$ python3 -q
>>> import numpy as np
>>> import numpy.linalg as la
>>> np.set_printoptions(precision=1, suppress=True, linewidth=140, sign=" ")
>>> m1 = np.load("run3.npy")
>>> print(m1)
[[ 9  6  0]
 [ 6  4  0]
 [ 0  0  0]]
>>> left, sigma, Vh = la.svd(m1)
>>> np.argmax(sigma[:-1] / (sigma[1:] + 1e-6)) + 1
np.int64(1)
>>> sigma.round(1) + 0
array([ 13.,   0.,   0.])
>>> out = left[:, :1] @ np.diag(sigma[:1]) @ Vh[:1]
>>> round(float(np.abs(m1 - out).max()), 1)
0.0
>>> la.matrix_rank(m1, rtol=0.05)
np.int64(1)
>>> out
array([[ 9.,  6.,  0.],
       [ 6.,  4.,  0.],
       [ 0.,  0.,  0.]])
>>> round(np.trace(la.pinv(m1) @ m1), 1)
np.float64(1.0)
>>> print(np.abs(np.diag(la.qr(m1)[1])) > 1e-9)
[ True False False]
>>> print(np.allclose(m1[:-1].T @ la.lstsq(m1[:-1].T, m1[-1])[0], m1[-1]))
True
>>> la.lstsq(m1[:-1].T, m1[-1])[2]
np.int32(1)
>>> J = np.loadtxt("a.csv", delimiter=",")
>>> J
array([[ 1.,  0.,  0.,  0.,  0.],
       [ 2.,  2.,  0.,  0.,  0.],
       [ 2.,  1.,  1.,  0.,  0.],
       [ 1.,  0.,  2.,  1.,  0.],
       [ 0.,  1.,  0.,  0.,  0.]])
>>> u, g = J[0], J[1]
>>> u @ u
np.float64(1.0)
>>> p = (u @ g) / (u @ u) * u
>>> (g - p) @ u
np.float64(0.0)
>>> p
array([ 2.,  0.,  0.,  0.,  0.])
>>> left, sigma, Vh = la.svd(J)
>>> np.argmax(sigma[:-1] / (sigma[1:] + 1e-6)) + 1
np.int64(4)
>>> sigma
array([ 4. ,  2.2,  1. ,  0.3,  0. ])
>>> out = left[:, :4] @ np.diag(sigma[:4]) @ Vh[:4]
>>> np.round(la.norm(J - out, 2), 1), sigma[4]
(np.float64(0.0), np.float64(0.0))
>>> np.round(la.norm(J - out) / la.norm(J), 1)
np.float64(0.0)
>>> [int(la.matrix_rank(la.matrix_power(J, p))) for p in range(1, 6)]
[4, 4, 4, 4, 4]
>>> np.prod(np.diag(J)), np.round(la.det(J), 1)
(np.float64(0.0), np.float64(0.0))
>>> print(np.trace(J))
5.0
>>> round(float(la.det(J)), 1)
0.0
>>> la.matrix_power(J, 2)
array([[ 1.,  0.,  0.,  0.,  0.],
       [ 6.,  4.,  0.,  0.,  0.],
       [ 6.,  3.,  1.,  0.,  0.],
       [ 6.,  2.,  4.,  1.,  0.],
       [ 2.,  2.,  0.,  0.,  0.]])
>>> print(J @ J)
[[ 1.  0.  0.  0.  0.]
 [ 6.  4.  0.  0.  0.]
 [ 6.  3.  1.  0.  0.]
 [ 6.  2.  4.  1.  0.]
 [ 2.  2.  0.  0.  0.]]
>>> print(np.allclose(J @ J.T, J.T @ J))
False
>>> np.sort(np.abs(la.eigvals(J)))
array([ 0.,  1.,  1.,  1.,  2.])
>>> M = np.loadtxt("layer14.csv", delimiter=",")
>>> M
array([[  2.9,  -6.3,   3.9,   8.8],
       [-17.5,  -5.4,  -2.4, -13.5],
       [ 11.9,   4.1,   6. , -14.3],
       [ 14.2,  -0.4,  -8.3,   1. ],
       [ 21.4, -23.8, -26. , -12.9],
       [-13.6,  14.6,  31.7,  14.1],
       [ 24.8,  10.9,  20.8, -14.5],
       [-19.2,  -0.6, -24.8,  -0.1],
       [ 11.5,  10. ,  26.4,  -2.6],
       [ -2.6,  28.5,  12.5, -10.7],
       [  6.8,  11.5, -17.2,  13.8],
       [ 32.3, -11.5, -39.1,   1. ],
       [ 14.3,   0.4, -23.5,   2.2],
       [-15.2, -26.3,  -0.7,  10.9],
       [ -2. , -15.5,  -6.2, -27.2],
       [ 41.3,  26.3,  -6.8,   6.5],
       [ 32.6,  30.1,   3. ,   7.1],
       [ 10. ,  12.2,   5.1,   5.8],
       [-19.8,  20.5, -18.1,  -7.3],
       [-12.8, -26.1, -13.7, -11.6],
       [ 15. ,  -1.2,   4.8,  22.3],
       [-12.3,  -0.5,  -8. , -20. ],
       [  3.5, -16.8,  16. ,  -2.3],
       [-45.4,  28.8,   7.1,  14.8],
       [  0.3,   1.2,  -8.6,  -2.3],
       [  3. ,   6.9,   6.4,  -8.8],
       [-17.1, -10.4,   9.2,  34.4],
       [ 11.9, -18.2, -31.6, -22.3],
       [-17.3,  15.9,   2.2, -16.2],
       [-20.4, -14.4,   8.5,   4.5],
       [  5.8,  -8.2,  25. , -16.2],
       [ 11.5,  44.7,  32.9,  -4.1],
       [-16.9,   9.1,   9.4,   8.2],
       [ -1.9, -25. ,  -3.2,  -0.9],
       [  3.6,  27.9,   3.3, -24. ],
       [ -4.2, -12.3,   6.4,  19.2]])
>>> cen = M - M.mean(axis=0)
>>> vecs = la.svd(cen)[2][:2]
>>> out = cen - cen @ vecs.T @ vecs
>>> la.norm(out, axis=1).round(6).argmax()
np.int64(18)
>>> out.std(axis=0)
array([  5.3,   8. ,   9.4,  13.1])
>>> gram = np.cov(M, rowvar=False)
>>> print(round(float(np.corrcoef(M[:, 3], M[:, 1])[0, 1]), 1))
0.0
>>> la.eigvalsh(gram)[::-1]
array([ 433.5,  350.3,  194.7,  167.1])
>>> np.median(M, axis=0)
array([ 3. ,  0. ,  3.1, -1.6])
>>> gram.shape
(4, 4)
>>> np.argsort(-M.std(axis=0).round(6), kind="stable")
array([ 1,  0,  2,  3])
>>> M.std(axis=0)
array([ 17.8,  17.9,  16.9,  13.8])
>>> np.round(np.corrcoef(M.T), 1) + 0
array([[ 1. ,  0.1, -0.1, -0.1],
       [ 0.1,  1. ,  0.4,  0. ],
       [-0.1,  0.4,  1. ,  0.2],
       [-0.1,  0. ,  0.2,  1. ]])
>>> K = np.loadtxt("data.csv", delimiter=",")
>>> K
array([[ 5.,  0.,  0.,  0.,  0.,  0.,  0.,  0.,  0.],
       [ 0., -4.,  0.,  0.,  0.,  0.,  0.,  0.,  0.],
       [ 0.,  0., -3.,  0.,  0.,  0.,  0.,  0.,  0.],
       [ 0.,  0.,  0., -5.,  0.,  0.,  0.,  0.,  0.],
       [ 0.,  0.,  0.,  0.,  2.,  0.,  0.,  0.,  0.],
       [ 0.,  0.,  0.,  0.,  0., -2.,  0.,  0.,  0.],
       [ 0.,  0.,  0.,  0.,  0.,  0.,  1.,  0.,  0.],
       [ 0.,  0.,  0.,  0.,  0.,  0.,  0.,  2.,  0.],
       [ 0.,  0.,  0.,  0.,  0.,  0.,  0.,  0.,  0.]])
>>> rank = la.matrix_rank(K)
>>> print(rank)
8
>>> null = la.svd(K)[2][rank:].T
>>> np.allclose(K @ null, 0)
True
>>> [int(la.matrix_rank(K[:i])) for i in range(1, len(K) + 1)]
[1, 2, 3, 4, 5, 6, 7, 8, 8]
>>> [int(la.matrix_rank(K[:, :j + 1])) for j in range(9)]
[1, 2, 3, 4, 5, 6, 7, 8, 8]
>>> K @ null
array([[ 0.],
       [ 0.],
       [ 0.],
       [ 0.],
       [ 0.],
       [ 0.],
       [ 0.],
       [ 0.],
       [ 0.]])
